% python3 -q
>>> import numpy as np
>>> np.set_printoptions(suppress=True, linewidth=200)
>>> mat = np.array([[-3, 2, -4, 3, -2, 1],
...     [-5, 2, -5, 3, -5, 1],
...     [2, -2, 4, -3, -2, -1],
...     [4, 2, 1, 9, 3, 3],
...     [1, 2, 1, 9, 0, 3],
...     [5, -2, -1, 12, 1, 4],
...     [-1, 3, -1, -6, -1, -2],
...     [-5, 0, 3, -12, -2, -4],
...     [3, -3, -5, 9, -4, 3]])
>>> r = np.linalg.matrix_rank(mat)
>>> print(r)
5
>>> null = np.linalg.svd(mat)[2][r:].T
>>> print([int(np.linalg.matrix_rank(np.delete(mat, i, axis=0))) for i in range(9)])
[5, 5, 5, 5, 5, 5, 5, 5, 5]
>>> print(null.shape)
(6, 1)
>>> print(np.round(null[:, 0] / null[np.abs(null[:, 0]).round(6).argmax(), 0], 2) + 0)
[ 0.    0.    0.   -0.33  0.    1.  ]
>>> print([int(np.linalg.matrix_rank(mat[:, :j + 1])) for j in range(6)])
[1, 2, 3, 4, 5, 5]
>>> print(np.linalg.matrix_rank(mat.T @ mat), np.linalg.matrix_rank(mat @ mat.T))
5 5
>>> print(np.allclose(mat[:-1].T @ np.linalg.lstsq(mat[:-1].T, mat[-1])[0], mat[-1]))
True
>>> print(np.unique(mat.round(6), axis=0).shape)
(9, 6)
>>> left, sig, VT = np.linalg.svd(mat)
>>> evecs = VT[:(sig > 1e-8).sum()]
>>> rng = np.random.default_rng(39181)
>>> x = mat[4] + 5 * mat[0] + rng.integers(2) * np.eye(6)[4]
>>> print(x)
[-14.  12. -19.  24.  -9.   8.]
>>> print(np.round(np.linalg.norm(x - evecs.T @ evecs @ x), 2))
0.0
>>> print(np.round(evecs.T @ evecs, 2) + 0)
[[1.  0.  0.  0.  0.  0. ]
 [0.  1.  0.  0.  0.  0. ]
 [0.  0.  1.  0.  0.  0. ]
 [0.  0.  0.  0.9 0.  0.3]
 [0.  0.  0.  0.  1.  0. ]
 [0.  0.  0.  0.3 0.  0.1]]
>>> left, sig, VT = np.linalg.svd(mat)
>>> print(np.argmax(sig[:-1] / (sig[1:] + 1e-6)) + 1)
5
>>> Y = left[:, :5] @ np.diag(sig[:5]) @ VT[:5]
>>> print(round(float(np.linalg.norm(mat - Y, 2)), 2), round(float(sig[5]), 2))
0.0 0.0
>>> print(Y.round(2) + 0)
[[ -3.   2.  -4.   3.  -2.   1.]
 [ -5.   2.  -5.   3.  -5.   1.]
 [  2.  -2.   4.  -3.  -2.  -1.]
 [  4.   2.   1.   9.   3.   3.]
 [  1.   2.   1.   9.   0.   3.]
 [  5.  -2.  -1.  12.   1.   4.]
 [ -1.   3.  -1.  -6.  -1.  -2.]
 [ -5.   0.   3. -12.  -2.  -4.]
 [  3.  -3.  -5.   9.  -4.   3.]]
>>> feats = np.loadtxt("block6.csv", delimiter=",")
>>> print(feats)
[[ 2.8   0.    1.2  -0.1   1.3  -1.2  -0.87  0.1  -0.2 ]
 [-1.3  -0.6   1.9  -1.8  -0.1   1.7  -3.9   2.3  -1.  ]
 [ 1.2  -1.   -0.1  -0.3  -0.8  -0.6   6.87 -0.7   1.7 ]
 [ 0.4  -0.4  -1.6   0.7   0.4  -0.7  -3.64 -0.4  -0.9 ]
 [ 0.5  -0.6   1.    0.7   1.5  -1.9   8.94 -0.2   2.2 ]
 [ 0.    2.1  -1.2   0.1   0.5   0.6  -0.05  0.    0.  ]
 [-0.1   1.7  -2.2  -1.7   0.9  -2.1   4.47 -2.    1.1 ]
 [ 0.8   1.3  -1.   -0.6  -0.3   0.3  -2.15  0.6  -0.5 ]
 [ 0.   -0.2   0.3  -0.3   0.4  -0.2  11.71 -1.2   2.9 ]
 [ 0.6  -0.8  -1.2  -2.2   0.5   0.3  -1.64  1.7  -0.4 ]
 [ 1.2  -1.5  -0.1   0.7   0.5  -0.6   2.62 -0.7   0.7 ]
 [ 0.   -0.6   1.2  -1.8  -1.3   0.8  -8.6  -0.5  -2.1 ]
 [ 0.7  -2.6   1.4  -0.3  -0.7   0.5  -1.58  0.1  -0.4 ]
 [ 0.8   0.3   0.8   0.6  -0.1   0.5   3.15  0.1   0.8 ]
 [ 0.   -0.6  -0.9   0.1   1.1   1.4  -5.62 -0.4  -1.4 ]
 [-1.    0.5  -2.    1.2   1.5   1.2   0.81 -0.9   0.2 ]
 [-1.6   0.7  -1.1   0.6  -0.4   0.1  -4.05  1.4  -1.  ]
 [ 0.7  -1.6  -0.1   0.6   0.1  -0.4  -4.69 -0.5  -1.2 ]
 [ 1.4   0.9  -0.9   1.2   1.3  -0.3   8.24 -0.4   2.1 ]
 [ 1.1   1.5   0.4   0.7  -0.7   1.    2.33 -0.8   0.6 ]
 [ 0.4   0.8   0.    1.    0.1   0.6   0.3  -1.2   0.1 ]
 [-0.2   0.9  -2.4  -1.    1.2   0.8   2.81 -1.1   0.7 ]
 [ 0.3  -1.    1.2  -1.8   1.4   1.9  -1.63  0.4  -0.4 ]
 [-2.2  -0.1  -0.2   0.4  -0.9  -0.6   5.52 -1.8   1.4 ]
 [-0.3  -0.1  -0.4   1.8   0.6   0.3   6.25  0.5   1.6 ]
 [ 0.9   2.1  -0.2   1.5   1.1   0.9   4.07 -0.1   1.  ]
 [ 0.3  -1.2   0.4  -3.   -0.3  -0.2  -2.82 -0.3  -0.7 ]
 [-0.6   0.1   0.2   0.    1.7   0.   -9.31  0.1  -2.3 ]
 [ 0.   -0.2   0.9  -2.1   2.3   1.5   4.39  1.    1.1 ]
 [-0.3   0.6  -1.8   0.9  -0.6  -1.4  -2.52 -0.5  -0.6 ]
 [-0.3   0.1   1.4   2.   -2.9  -1.5  -3.94 -1.   -0.9 ]
 [-0.1   0.4  -1.1  -0.1   2.6  -1.4   3.97  0.3   1.  ]
 [-1.3   1.4   0.9  -1.1   0.6  -0.5   3.58 -0.7   0.9 ]
 [ 1.1   0.7  -1.2   0.3  -0.4  -0.2   1.14  2.4   0.3 ]
 [-1.1   0.7   0.7   1.5  -0.6   0.9  11.09 -1.3   2.8 ]
 [ 2.1  -0.6  -0.6  -0.3   1.8   0.2   2.35 -1.5   0.6 ]
 [ 1.4  -0.2   0.2   0.6   0.   -0.4   4.29  1.4   1.1 ]]
>>> print(round(np.linalg.norm(feats, 2) / np.linalg.norm(feats), 2))
0.88
>>> print(np.linalg.matrix_rank(feats, rtol=0.1))
8
>>> print(np.round(np.abs(np.linalg.svd(feats)[2][-1]), 2) + 0)
[0.01 0.   0.   0.   0.   0.   0.24 0.   0.97]
>>> print(np.argsort(-np.linalg.norm(feats, axis=0).round(6), kind="stable")[:3])
[6 8 3]
>>> G = np.cov(feats, rowvar=False)
>>> print(np.round(np.linalg.eigvalsh(G)[::-1], 2) + 0)
[27.46  1.98  1.68  1.24  1.06  0.77  0.63  0.52  0.  ]
>>> print(np.median(feats, axis=0))
[ 0.3   0.   -0.1   0.1   0.4   0.1   1.14 -0.4   0.3 ]
>>> print(np.argsort(-feats.std(axis=0).round(6), kind="stable"))
[6 8 3 2 4 1 7 0 5]
>>> print(np.argwhere(np.triu(np.abs(np.corrcoef(feats.T)) > 0.8, 1)))
[[6 8]]
>>> Ac = feats - feats.mean(axis=0)
>>> left, sig, VT = np.linalg.svd(Ac, full_matrices=False)
>>> print(np.round(np.abs(VT[-1]), 2) + 0)
[0.   0.   0.   0.01 0.01 0.   0.24 0.   0.97]
>>> print(np.round(Ac.mean(axis=0), 2) + 0)
[0. 0. 0. 0. 0. 0. 0. 0. 0.]
>>> print(np.searchsorted(np.cumsum(sig ** 2) / (sig ** 2).sum(), 0.9) + 1)
4
>>> print(np.round(sig ** 2 / (sig ** 2).sum(), 2) + 0)
[0.78 0.06 0.05 0.04 0.03 0.02 0.02 0.01 0.  ]
>>> print(np.linalg.matrix_rank(Ac))
9
>>> print(round((sig ** 2).sum() ** 2 / (sig ** 4).sum(), 2))
1.63
>>> print(np.round(VT[0] * np.sign(VT[0, np.abs(VT[0]).argmax()]), 2))
[ 0.01  0.05 -0.01  0.06  0.04 -0.04  0.96 -0.06  0.24]
>>> Ac = (feats - feats.mean(axis=0)) / feats.std(axis=0)
>>> print(np.argwhere(np.abs(Ac) > 2))
[[ 0  0]
 [ 1  7]
 [ 6  5]
 [ 8  6]
 [ 8  8]
 [12  1]
 [21  2]
 [23  0]
 [26  3]
 [27  6]
 [27  8]
 [30  4]
 [31  4]
 [33  7]
 [34  8]]
>>> beta = np.linalg.lstsq(np.delete(Ac, 0, axis=1), Ac[:, 0])[0]
>>> print(np.round(1 - np.var(Ac[:, 0] - np.delete(Ac, 0, axis=1) @ beta), 2))
0.13
>>> print(beta.round(2))
[-0.21  0.06  0.06  0.27 -0.18 -7.73  0.12  7.78]
>>> Y = np.c_[feats[:, :8] @ np.array([[-2, 0, -2, 1, 0, 0, -2, 1],
...     [-1, -2, 0, 0, -1, -2, 0, 0],
...     [0, 1, -1, 1, 2, 1, 1, -2],
...     [-1, 2, -2, -1, -2, 1, -2, 0],
...     [-1, 1, 0, -2, -1, 0, -1, -1],
...     [-2, -1, -2, -1, 0, -2, 1, 2],
...     [-1, 1, -1, 0, 1, 1, 1, 1],
...     [2, -2, 0, -2, -2, -1, 0, -2]]), np.array([4, 6, 4, 8, 1, 3, 5, 9, 0, 2, 3, 4, 3, 6, 7, 9, 5, 4, 8, 5, 6, 8, 4, 1, 7, 0, 4, 9, 7, 4, 4, 4, 5, 5, 3, 7, 2])]
>>> print(Y.round(2))
[[ -3.33   2.43  -3.33   2.5    0.23   2.53  -7.57  -4.37   4.  ]
 [ 10.2  -10.8    4.8   -3.7   -0.4   -8.3    6.   -10.1    6.  ]
 [ -7.37   9.37  -7.37   5.    10.47  10.37   5.17   9.27   4.  ]
 [  2.74  -1.14   4.44  -1.2   -7.44  -1.94  -8.54  -1.04   8.  ]
 [ -8.14  16.34  -8.54   0.1    9.04  15.84   4.14   2.54   1.  ]
 [ -3.85  -5.35  -0.15  -2.9   -5.25  -6.55  -1.35   3.05   3.  ]
 [ -4.97   2.47   5.53   3.7    4.87   3.37   2.87   7.67   5.  ]
 [  0.75  -8.75   2.15  -0.5   -5.15  -7.55  -2.95   0.35   9.  ]
 [-13.61  14.81 -11.01   2.4   15.11  13.71  12.01  12.71   0.  ]
 [  5.74  -8.84   5.44  -3.1   -2.74  -5.74   0.16  -1.94   2.  ]
 [ -4.92   9.42  -5.12   1.4    3.42   8.12  -2.38   3.72   3.  ]
 [  9.7  -10.9    9.4    5.8    0.3   -9.1   -1.7   -7.1    4.  ]
 [  2.98   3.02  -1.62   3.1    4.92   3.62   0.22  -2.18   3.  ]
 [ -6.35   3.75  -7.75   0.5    3.15   2.85   1.75   3.25   6.  ]
 [  1.42  -4.62   3.52  -3.8   -7.32  -7.62  -6.42  -1.32   7.  ]
 [ -6.21   2.31  -1.61  -6.6   -5.79  -2.49  -1.89   6.51   9.  ]
 [  8.95  -8.65   6.95  -5.4  -10.55  -7.55  -2.65  -5.65   5.  ]
 [  3.99   1.11   2.99   1.2   -3.59   0.31  -7.89  -3.69   4.  ]
 [-14.64  10.34 -11.94  -2.2    2.64   7.74   0.54  10.34   8.  ]
 [ -9.63   1.03  -8.33   2.8    2.53  -0.77   0.83   6.93   5.  ]
 [ -6.6    2.6   -4.3    1.    -0.2   -0.3   -2.     4.2    6.  ]
 [ -7.31  -0.79   0.39  -2.6    0.11  -2.89   2.41  10.01   8.  ]
 [ -0.57  -3.33  -0.37  -2.2    3.17  -4.43   3.07  -2.13   4.  ]
 [ -2.92   9.62  -0.52   3.2    8.92   8.92   9.22   7.02   1.  ]
 [ -7.55   8.95  -9.45  -5.     0.35   6.75   2.55   5.75   7.  ]
 [-12.57   3.07 -10.47  -3.7   -2.33  -0.53  -1.13   6.27   0.  ]
 [  6.52  -5.52   8.22   5.1    6.08  -2.32   3.08  -2.82   4.  ]
 [  8.91  -7.81  10.31  -4.   -10.91  -9.41  -9.61 -12.21   9.  ]
 [ -5.39   0.29  -4.09  -5.1    6.29  -0.41   8.69   1.29   7.  ]
 [  4.02  -1.92   5.92   0.6   -6.92  -1.32  -6.32  -0.42   4.  ]
 [  6.34   1.86   2.14   8.4   -0.34   3.26  -4.54  -5.14   4.  ]
 [ -3.27   5.27   0.33  -5.5   -1.63   4.47  -0.73   0.07   4.  ]
 [ -2.28   1.98   1.32   1.4    6.98   2.28   8.18   0.28   5.  ]
 [  1.26  -5.86  -2.34  -4.2   -6.96  -3.16  -2.66  -0.16   5.  ]
 [-14.89  14.49 -14.39   1.    11.99  11.39  12.49  13.59   3.  ]
 [-10.85   6.95  -5.75   1.     3.55   3.75  -3.45   7.25   7.  ]
 [ -3.89   3.69  -7.69  -1.4    0.89   4.89   0.09   1.69   2.  ]]
>>> print(np.round(np.linalg.lstsq(feats, Y[:, 0])[0], 2) + 0)
[-2. -1.  0. -1. -1. -2. -1.  2.  0.]
>>> print(np.linalg.matrix_rank(Y))
9
>>> arr = np.load("arr.npy")
>>> print(arr)
[[ 0.1   0.01  0.12 -0.04  0.01  0.  ]
 [ 2.17 -2.12 -0.96 -2.09  0.01 -2.07]
 [-0.23  0.15  0.04  0.17 -0.01  0.16]
 [ 0.66 -0.69 -0.28 -0.73 -0.03 -0.7 ]
 [-0.16  0.15  0.03  0.22  0.09  0.18]
 [ 1.96 -2.07 -1.03 -2.02 -0.01 -2.05]
 [ 3.3  -3.08 -1.63 -3.13  0.05 -3.19]
 [ 1.79 -1.82 -0.95 -1.77  0.01 -1.77]
 [ 1.06 -1.07 -0.67 -1.06 -0.02 -0.97]
 [ 0.8  -0.9  -0.4  -0.79 -0.03 -0.82]
 [ 0.7  -0.77 -0.41 -0.65  0.07 -0.77]
 [ 1.93 -1.91 -0.95 -1.89 -0.05 -1.89]
 [-0.17  0.12  0.04  0.12 -0.02  0.13]
 [-0.58  0.74  0.41  0.74  0.    0.65]
 [ 3.71 -3.51 -1.87 -3.57  0.07 -3.6 ]
 [-0.44  0.57  0.28  0.53  0.09  0.52]
 [-3.51  3.47  1.73  3.5   0.09  3.46]
 [-0.94  0.85  0.45  0.83 -0.04  0.82]
 [ 1.54 -1.52 -0.81 -1.56  0.07 -1.53]
 [-1.84  1.8   0.89  1.79  0.04  1.75]
 [-1.81  1.8   0.94  1.76  0.06  1.78]
 [ 2.25 -2.28 -1.14 -2.2   0.06 -2.22]
 [ 1.46 -1.41 -0.76 -1.46  0.03 -1.51]
 [-0.91  0.81  0.41  0.8   0.07  0.82]
 [ 3.18 -3.12 -1.57 -3.14  0.   -3.16]
 [-3.98  3.98  1.98  3.97  0.03  4.03]]
>>> W = np.array([[-2, 2, -1],
...     [2, 2, 1],
...     [-1, 1, 0],
...     [2, 1, -2],
...     [0, 0, 1],
...     [0, -2, 2]])
>>> beta = np.array([0, 5, 6])
>>> hid = np.maximum(arr @ W + beta, 0)
>>> print(np.linalg.matrix_rank(hid))
3
>>> print((hid > 0).astype(int))
[[0 1 1]
 [0 1 1]
 [1 1 1]
 [0 1 1]
 [1 1 1]
 [0 1 1]
 [0 1 0]
 [0 1 1]
 [0 1 1]
 [0 1 1]
 [0 1 1]
 [0 1 1]
 [1 1 1]
 [1 1 1]
 [0 1 0]
 [1 1 1]
 [1 1 1]
 [1 1 1]
 [0 1 1]
 [1 1 1]
 [1 1 1]
 [0 1 1]
 [0 1 1]
 [1 1 1]
 [0 1 0]
 [1 1 1]]
>>> basis = np.array([[3, 1], [0, 1], [2, 0]])
>>> print((hid @ basis).round(6).argmax(axis=1))
[0 1 0 0 0 1 1 1 0 0 0 1 0 0 1 0 0 0 0 0 0 1 0 0 1 0]
>>> print(W @ basis)
[[-8  0]
 [ 8  4]
 [-3  0]
 [ 2  3]
 [ 2  0]
 [ 4 -2]]
